$ ipython --no-banner

In [1]: import numpy as np

In [2]: np.set_printoptions(precision=3, suppress=True, linewidth=160, sign=" ")

In [3]: A = np.load("arr.npy")

In [4]: print(A)
[[-0.397  0.15  -0.575 -0.164 -0.68 ]
 [-0.516 -0.674 -0.232 -0.243  0.408]
 [ 0.556 -0.235 -0.701  0.358  0.13 ]
 [ 0.516 -0.306  0.08  -0.754 -0.255]
 [ 0.     0.612 -0.344 -0.466  0.538]]

In [5]: rng = np.random.default_rng(803436)

In [6]: idx = rng.permutation(5)

In [7]: print(idx)
[ 4  1  2  3  0]

In [8]: other = A[idx][:, idx]

In [9]: print(round(float(np.linalg.det(other)), 3), round(np.linalg.det(A[idx]), 3))
1.0 -1.0

In [10]: print(other)
[[ 0.538  0.612 -0.344 -0.466  0.   ]
 [ 0.408 -0.674 -0.232 -0.243 -0.516]
 [ 0.13  -0.235 -0.701  0.358  0.556]
 [-0.255 -0.306  0.08  -0.754  0.516]
 [-0.68   0.15  -0.575 -0.164 -0.397]]

In [11]: print(np.round(np.trace(other), 3))
-1.988

In [12]: x0 = np.array([8, 9, 1, 9, 1])

In [13]: print(np.sort(np.abs(np.degrees(np.angle(np.linalg.eigvals(A))))))
[   0.     119.846  119.846  174.984  174.984]

In [14]: print(np.round(np.linalg.det(A), 3))
1.0

In [15]: print(A.T @ (A @ x0))
[ 8.  9.  1.  9.  1.]

In [16]: print([p for p in range(1, 25) if np.allclose(np.linalg.matrix_power(A, p), np.eye(5))])
[]

In [17]: x0 = np.array([-1, -2, 0, -1, 1])

In [18]: rhs = A @ x0

In [19]: print(rhs)
[-0.42   2.515 -0.315  0.594 -0.22 ]

In [20]: print(np.round(np.linalg.solve(A, rhs), 3) + 0)
[-1. -2.  0. -1.  1.]

In [21]: print(np.round(np.linalg.solve(A, A[:, 2]), 3) + 0)
[ 0.  0.  1.  0.  0.]

In [22]: print(np.round(np.linalg.solve(A, rhs + A[:, 3]), 3) + 0)
[-1. -2.  0.  0.  1.]

In [23]: r0 = np.array([-3, 3, 2, 1, 0])

In [24]: other = A + np.outer(r0, np.eye(5)[0])

In [25]: print(np.linalg.matrix_rank(other - A))
1

In [26]: x0 = np.array([2, 0, 1, 1, 0])

In [27]: rhs = A @ x0

In [28]: b, lr = np.zeros(5), 1 / np.linalg.norm(A, 2) ** 2

In [29]: for i in range(30):
    ...:     b -= lr * A.T @ (A @ b - rhs)
    ...:     if i % 10 == 0: print(i, round(np.linalg.norm(A @ b - rhs), 3))
    ...: 
0 0.0
10 0.0
20 0.0

In [30]: print(b.round(3) + 0)
[ 2.  0.  1.  1.  0.]

In [31]: print(round(float(np.linalg.cond(A)), 3))
1.0

In [32]: feats = np.loadtxt("m.csv", delimiter=",")

In [33]: print(feats)
[[ 1.401 -2.069 -2.514 -0.225  2.201  1.554 -1.951  0.993]
 [ 1.335 -1.053 -0.752 -0.715  2.542  0.713 -0.963  1.681]
 [ 0.559 -0.737 -3.475 -1.396  0.913  3.708 -1.652  5.357]
 [ 0.948 -0.936 -2.413 -1.75   2.583  4.324 -3.765  2.204]
 [ 0.824 -1.077 -1.203  1.017  2.628  3.647 -2.768  2.959]
 [ 1.747 -0.425 -2.735  0.847  2.922  1.242  0.494 -0.844]
 [ 0.71   0.284 -2.47  -1.176  1.241  4.039 -2.787  1.201]
 [-0.021 -1.153 -2.069 -0.851  1.978  4.547  0.289  2.197]
 [ 2.056  0.105 -1.382  0.638  2.193 -0.619  0.121 -0.346]
 [ 1.421 -0.505 -2.163  0.593  1.916  1.229 -0.954  1.151]
 [ 0.094 -2.482 -0.861 -1.307  2.477  0.474 -0.865  1.457]
 [-0.8   -1.646 -1.794 -0.561  3.926  0.775 -0.411  0.998]
 [-0.563  0.162 -1.662  0.296  2.769 -1.442  0.152  0.196]
 [ 1.63  -1.4   -0.801  2.796  2.894  0.155 -2.209 -0.737]
 [-0.377 -1.909 -2.568 -0.026  2.529  4.152 -1.691  2.073]
 [ 1.754  0.215 -1.989 -3.538  1.562  3.616 -1.43   2.284]
 [ 0.834 -0.167 -2.083 -2.055  3.453  2.047 -0.275  0.723]
 [ 2.319 -0.391 -3.625 -0.045  2.902 -0.863 -2.768 -0.074]
 [ 1.2   -0.354 -4.631 -0.095  2.2    4.364 -2.823  3.789]
 [ 1.979 -1.349 -1.987  1.796  2.704  0.266 -0.835  1.685]
 [ 0.669 -3.382 -1.666  0.102  2.174  2.399 -1.632  2.203]
 [ 2.781 -1.03  -1.758 -1.072  3.034 -1.42  -1.496  0.671]
 [ 1.009  0.558 -0.195 -1.939  2.284 -0.501 -1.478  1.47 ]
 [ 3.025 -0.491 -0.509  1.903  3.867  0.253 -0.794  2.452]
 [ 0.287 -2.104 -3.852 -0.813  2.707  3.525 -3.284  3.8  ]
 [ 0.195 -0.365 -0.574 -2.196  0.077  2.611 -3.318  6.914]
 [ 0.779 -0.604 -1.361 -0.081  2.575  2.04   0.088 -0.229]
 [ 1.877 -0.12  -3.519  0.073 -0.064  2.916 -1.519  4.045]
 [ 0.8    0.053 -0.602  0.23   2.317 -1.534 -0.891 -0.152]
 [ 0.348 -1.923 -1.914  1.005  1.138  4.382 -0.771  4.98 ]
 [ 0.682 -0.457 -1.537  1.726  2.945  2.696 -5.287  4.184]
 [ 0.677  0.179 -2.9    0.188  1.806  0.723 -1.386  0.647]
 [ 3.356 -1.817 -1.274 -0.26   2.99   3.175 -2.955  1.497]
 [-0.62  -2.193 -1.371 -1.069  2.595 -2.402  0.121  0.501]
 [ 2.119 -1.857 -1.366  1.027  1.86  -0.55  -2.025 -0.063]
 [-0.03  -1.51  -1.171 -1.176  0.8    3.582 -2.155  3.242]
 [ 1.729 -0.366 -1.399 -0.057  2.626  0.43  -3.067 -0.282]
 [-0.398 -1.802 -2.639 -0.501  1.828  0.102 -2.149 -0.954]
 [ 0.719 -0.31  -1.188 -0.769  2.256  0.761 -0.477 -0.61 ]
 [-0.997 -0.769 -1.708  0.091  1.906  0.595 -1.864 -1.127]
 [ 3.083 -1.251 -1.797 -0.162  2.365  4.551 -2.325  3.302]
 [ 1.171 -0.652 -3.289 -1.103  1.873  0.037 -2.586  1.713]]

In [34]: C = feats[[33, 37]].astype(float)

In [35]: for _ in range(7):
    ...:     idx = np.linalg.norm(feats[:, None] - C, axis=-1).argmin(axis=1)
    ...:     C = np.array([feats[idx == j].mean(axis=0) for j in range(2)])
    ...: 

In [36]: print(idx)
[ 0  0  1  1  1  0  1  1  0  0  0  0  0  0  1  1  0  0  1  0  1  0  0  0  1  1  0  1  0  1  1  0  1  0  0  1  0  0  0  0  1  0]

In [37]: print(np.bincount(idx))
[ 25  17]
